$ ipython --no-banner

In [1]: import numpy as np

In [2]: from numpy import linalg as LA

In [3]: np.set_printoptions(precision=1, suppress=True, linewidth=120)

In [4]: feats = 3 * np.eye(4) + np.ones((4, 4))

In [5]: feats
Out[5]: 
array([[4., 1., 1., 1.],
       [1., 4., 1., 1.],
       [1., 1., 4., 1.],
       [1., 1., 1., 4.]])

In [6]: np.unravel_index(np.abs(feats).argmax(), feats.shape)
Out[6]: (np.int64(0), np.int64(0))

In [7]: feats.sum(axis=1)
Out[7]: array([7., 7., 7., 7.])

In [8]: np.count_nonzero(feats)
Out[8]: np.int64(16)

In [9]: f, v = feats[3], feats[2]

In [10]: print(f @ f)
19.0

In [11]: pr = (f @ v) / (f @ f) * f

In [12]: v - pr
Out[12]: array([ 0.5,  0.5,  3.5, -1.1])

In [13]: round((v - pr) @ f, 1)
Out[13]: np.float64(0.0)

In [14]: T = np.stack([feats, 5 * feats, feats[::-1]])

In [15]: print(np.einsum("bij,cij->bc", T, T))
[[  76.  380.   40.]
 [ 380. 1900.  200.]
 [  40.  200.   76.]]

In [16]: LA.norm(T, axis=(1, 2))
Out[16]: array([ 8.7, 43.6,  8.7])

In [17]: LA.det(T)
Out[17]: array([   189., 118125.,    189.])

In [18]: A = np.load("test9.npy")

In [19]: A
Out[19]: 
array([[-9., -7.,  0.],
       [ 6., -7.,  0.],
       [ 0.,  0.,  0.]])

In [20]: rk = LA.matrix_rank(A)

In [21]: rk
Out[21]: np.int64(2)

In [22]: ns = LA.svd(A)[2][rk:].T

In [23]: LA.matrix_rank(A.T @ A), LA.matrix_rank(A @ A.T)
Out[23]: (np.int64(2), np.int64(2))

In [24]: [int(LA.matrix_rank(A[:, :j + 1])) for j in range(3)]
Out[24]: [1, 2, 2]

In [25]: round(float(np.trace(LA.pinv(A) @ A)), 1)
Out[25]: 2.0

In [26]: print(np.abs(np.diag(LA.qr(A)[1])) > 1e-9)
[ True  True False]

In [27]: print([round(float(x), 1) for x in LA.svd(A, compute_uv=False)[:3]])
[11.4, 9.2, 0.0]

In [28]: print(LA.matrix_rank(A, rtol=0.1))
2

In [29]: np.round(LA.det(A), 1)
Out[29]: np.float64(0.0)

In [30]: np.flatnonzero(LA.matrix_power((A != 0) + (A.T != 0) + np.eye(3), 3)[0])
Out[30]: array([0, 1])

In [31]: left, sig, VT = LA.svd(A)

In [32]: sig
Out[32]: array([11.4,  9.2,  0. ])

In [33]: np.argmax(sig[:-1] / (sig[1:] + 1e-6)) + 1
Out[33]: np.int64(2)

In [34]: Y = left[:, :2] @ np.diag(sig[:2]) @ VT[:2]

In [35]: Y
Out[35]: 
array([[-9., -7.,  0.],
       [ 6., -7.,  0.],
       [ 0.,  0.,  0.]])

In [36]: round(np.abs(A - Y).max(), 1)
Out[36]: np.float64(0.0)

In [37]: LA.matrix_rank(Y)
Out[37]: np.int64(2)

In [38]: print(round(LA.norm(A - Y, 2), 1), sig[2])
0.0 0.0

In [39]: X = np.loadtxt("arr.csv", delimiter=",")

In [40]: print(X)
[[ 3.5 -3.4 -0.1]
 [-1.   0.9 -1.6]
 [-0.2  0.2  1.7]
 [ 0.   0.   0.4]
 [-1.7  1.7 -0.4]
 [-0.2 -0.1  2.1]
 [-0.7  0.4 -1.8]
 [ 1.1 -1.3  1.4]
 [ 0.3  0.2  0.4]
 [-0.6 -0.1  0.6]
 [ 0.   0.1  0.2]
 [-1.3  1.3 -1.9]
 [-0.3  0.2 -1.5]
 [-0.1  0.  -0.7]
 [-0.3  0.2 -0.9]
 [-0.1 -0.5  0.1]
 [ 1.3 -1.  -0.8]
 [-1.7  1.2 -0.6]
 [-1.2  1.4 -0.1]
 [ 1.4 -0.7  0.2]
 [ 1.1 -1.3  0.1]]

In [41]: Y = np.c_[X[:, :2] @ np.array([[3, 0], [-9, -1]]), np.array([3, 3, 1, 2, 3, 0, 3, 3, 2, 2, 2, 3, 3, 1, 1, 1, 1, 0, 3, 3, 1])]

In [42]: Y
Out[42]: 
array([[ 41.1,   3.4,   3. ],
       [-11.1,  -0.9,   3. ],
       [ -2.4,  -0.2,   1. ],
       [  0. ,   0. ,   2. ],
       [-20.4,  -1.7,   3. ],
       [  0.3,   0.1,   0. ],
       [ -5.7,  -0.4,   3. ],
       [ 15. ,   1.3,   3. ],
       [ -0.9,  -0.2,   2. ],
       [ -0.9,   0.1,   2. ],
       [ -0.9,  -0.1,   2. ],
       [-15.6,  -1.3,   3. ],
       [ -2.7,  -0.2,   3. ],
       [ -0.3,   0. ,   1. ],
       [ -2.7,  -0.2,   1. ],
       [  4.2,   0.5,   1. ],
       [ 12.9,   1. ,   1. ],
       [-15.9,  -1.2,   0. ],
       [-16.2,  -1.4,   3. ],
       [ 10.5,   0.7,   3. ],
       [ 15. ,   1.3,   1. ]])

In [43]: np.round(LA.norm(Y - X @ LA.lstsq(X, Y)[0], axis=0), 1) + 0
Out[43]: array([0. , 0. , 9.6])

In [44]: LA.matrix_rank(np.c_[X, Y])
Out[44]: np.int64(4)

In [45]: LA.norm(LA.qr(X)[0].T @ Y, axis=0) ** 2 / ((Y ** 2).sum(axis=0) + 1e-12)
Out[45]: array([1. , 1. , 0.1])

In [46]: print(LA.matrix_rank(Y))
3

In [47]: Xs = (Y - Y.mean(axis=0)) / Y.std(axis=0)

In [48]: Xs.std(axis=0)
Out[48]: array([1., 1., 1.])

In [49]: beta = LA.lstsq(np.delete(Xs, 1, axis=1), Xs[:, 1])[0]

In [50]: print(round(1 - np.var(Xs[:, 1] - np.delete(Xs, 1, axis=1) @ beta), 1))
1.0
